>>> import numpy as np
>>> import numpy.linalg as la
>>> np.set_printoptions(precision=2, suppress=True, linewidth=140)
>>> X = np.load("w.npy")
>>> print(X)
[[0.22 0.22 0.22 0.33]
 [0.14 0.43 0.29 0.14]
 [0.11 0.11 0.44 0.33]
 [0.14 0.14 0.29 0.43]]
>>> O, evecs = la.qr(X[:, :1])[0], la.qr(X[:, 1:])[0]
>>> sv = la.svd(O.T @ evecs, compute_uv=False)
>>> print(round(la.norm(O @ O.T - evecs @ evecs.T, 2), 2))
1.0
>>> print((sv > 0.9).sum())
1
>>> print(sv)
[0.98]
>>> ev, evecs = la.eig(X)
>>> print(np.round(np.sort(la.eigvals(X @ X)), 2) + 0)
[0.   0.03 0.08 1.  ]
>>> print(X.sum(axis=1))
[1. 1. 1. 1.]
>>> print(np.sort(np.abs(la.eigvals(X)))[::-1])
[1.   0.29 0.18 0.06]
>>> print(X @ np.ones(4))
[1. 1. 1. 1.]
>>> pr = np.eye(4)[3]
>>> for _ in range(3):
...     pr = pr @ X
...     print(pr.round(2))
... 
[0.14 0.14 0.29 0.43]
[0.15 0.19 0.32 0.35]
[0.14 0.2  0.33 0.33]
>>> feats = np.load("mat.npy")
>>> print(feats)
[[ 3.03 -0.2   2.38  2.67]
 [-0.72  0.06  0.42  0.9 ]
 [ 1.21 -0.09  0.15 -0.18]
 [-1.53  0.09 -2.07 -2.7 ]]
>>> Uu, sv, VT = la.svd(feats)
>>> evecs = VT[:(sv > 1e-8).sum()]
>>> rng = np.random.default_rng(74)
>>> vec = feats[0] + 4 * feats[1] + rng.integers(2) * np.eye(4)[0]
>>> print(vec)
[0.15 0.04 4.06 6.27]
>>> print(np.allclose(evecs.T @ evecs @ vec, vec))
True
>>> print(np.diag(evecs.T @ evecs))
[0.96 0.01 0.32 0.72]
>>> print(round(la.norm(vec - evecs.T @ evecs @ vec), 2))
0.0
>>> print(la.matrix_rank(np.vstack([feats, vec])))
2
>>> print(np.abs(np.diag(la.qr(feats)[1])) > 1e-9)
[ True  True False False]
>>> print(np.allclose(feats[:-1].T @ la.lstsq(feats[:-1].T, feats[-1])[0], feats[-1]))
True
>>> print(round(np.trace(la.pinv(feats) @ feats), 2))
2.0
>>> A2 = feats / la.norm(feats, axis=1, keepdims=True)
>>> C2 = A2 @ A2.T
>>> print((C2 - 2 * np.eye(4)).round(6).argmax(axis=1))
[2 0 0 2]
>>> print(C2[1])
[ 0.21  1.   -0.64 -0.48]
>>> print((np.abs(C2) > 0.9).astype(int))
[[1 0 0 1]
 [0 1 0 0]
 [0 0 1 0]
 [1 0 0 1]]
>>> print(la.norm(A2, axis=1))
[1. 1. 1. 1.]
>>> E = np.loadtxt("run8.csv", delimiter=",")
>>> print(E)
[[  7.93   7.95  -0.03 -12.64   3.23  -7.82   7.78  11.1 ]
 [  2.34   2.25   0.01  -3.71   0.91  -2.28   2.28   3.19]
 [ -6.04  -5.94  -0.06   9.54  -2.33   5.97  -5.96  -8.35]
 [ -2.95  -2.89   0.04   4.78  -1.2    2.95  -3.05  -4.11]
 [ -0.94  -0.86   0.02   1.41  -0.32   0.95  -0.86  -1.29]
 [  5.63   5.57  -0.07  -8.9    2.29  -5.67   5.57   7.84]
 [ -7.92  -7.96   0.    12.68  -3.15   7.92  -8.08 -11.17]
 [ -2.64  -2.61  -0.01   4.2   -1.13   2.62  -2.55  -3.64]
 [ -3.98  -3.95  -0.01   6.3   -1.67   3.92  -3.79  -5.59]
 [  6.14   6.13   0.    -9.82   2.49  -6.16   6.09   8.55]
 [ -5.84  -5.91  -0.03   9.38  -2.32   5.87  -5.9   -8.34]
 [  4.86   4.75   0.05  -7.63   1.87  -4.84   4.79   6.71]
 [ -2.3   -2.19   0.06   3.58  -0.91   2.28  -2.31  -3.09]
 [ 12.36  12.34   0.06 -19.87   4.94 -12.37  12.4   17.38]
 [ -1.91  -1.85   0.04   3.06  -0.75   1.91  -1.79  -2.57]
 [ -3.91  -3.86   0.02   6.19  -1.55   3.91  -3.92  -5.46]
 [ -3.56  -3.55   0.02   5.75  -1.45   3.54  -3.57  -5.03]
 [  1.3    1.37   0.05  -1.97   0.44  -1.36   1.28   1.83]
 [  1.41   1.54   0.03  -2.45   0.58  -1.46   1.54   2.21]
 [  7.09   7.03  -0.02 -11.21   2.83  -7.09   7.06   9.89]
 [  5.91   5.89   0.02  -9.34   2.21  -5.82   5.81   8.21]
 [ 10.01  10.04  -0.06 -15.96   3.92 -10.07  10.04  13.98]
 [ -0.71  -0.82   0.     1.23  -0.24   0.65  -0.72  -0.99]
 [  3.91   3.91   0.01  -6.33   1.61  -3.98   3.94   5.55]
 [ -8.01  -7.96   0.04  12.81  -3.23   8.07  -8.1  -11.17]
 [ -1.07  -1.07  -0.09   1.77  -0.35   1.02  -1.06  -1.46]
 [ -6.16  -6.22   0.14   9.93  -2.4    6.16  -6.12  -8.62]
 [  4.86   4.94  -0.03  -7.95   1.95  -4.95   4.87   7.01]
 [  3.55   3.5   -0.03  -5.69   1.47  -3.56   3.57   5.01]
 [ -0.11  -0.1    0.06   0.11  -0.07   0.01  -0.08  -0.06]
 [ -2.16  -2.15   0.03   3.4   -0.79   2.16  -2.14  -3.03]
 [  1.74   1.62  -0.06  -2.73   0.7   -1.78   1.67   2.4 ]]
>>> O, evecs = la.qr(E[:, :1])[0], la.qr(E[:, 1:])[0]
>>> sv = la.svd(O.T @ evecs, compute_uv=False)
>>> print((sv > 0.9).sum())
1
>>> print(sv)
[1.]
>>> print(np.round(la.norm(O @ O.T - evecs @ evecs.T, 2), 2))
1.0
>>> cen = (E - E.mean(axis=0)) / E.std(axis=0)
>>> print(np.argwhere(np.abs(cen) > 2))
[[13  0]
 [13  1]
 [13  3]
 [13  4]
 [13  5]
 [13  6]
 [13  7]
 [25  2]
 [26  2]]
>>> coef = la.lstsq(np.delete(cen, 5, axis=1), cen[:, 5])[0]
>>> print(np.abs(coef).argmax())
0
>>> Uu, sv, VT = la.svd(E)
>>> print(sv)
[86.76  0.36  0.36  0.29  0.27  0.24  0.2   0.14]
>>> A2 = Uu[:, :1] @ np.diag(sv[:1]) @ VT[:1]
>>> print(la.matrix_rank(A2))
1
>>> print(np.round(np.abs(E - A2).max(), 2))
0.15
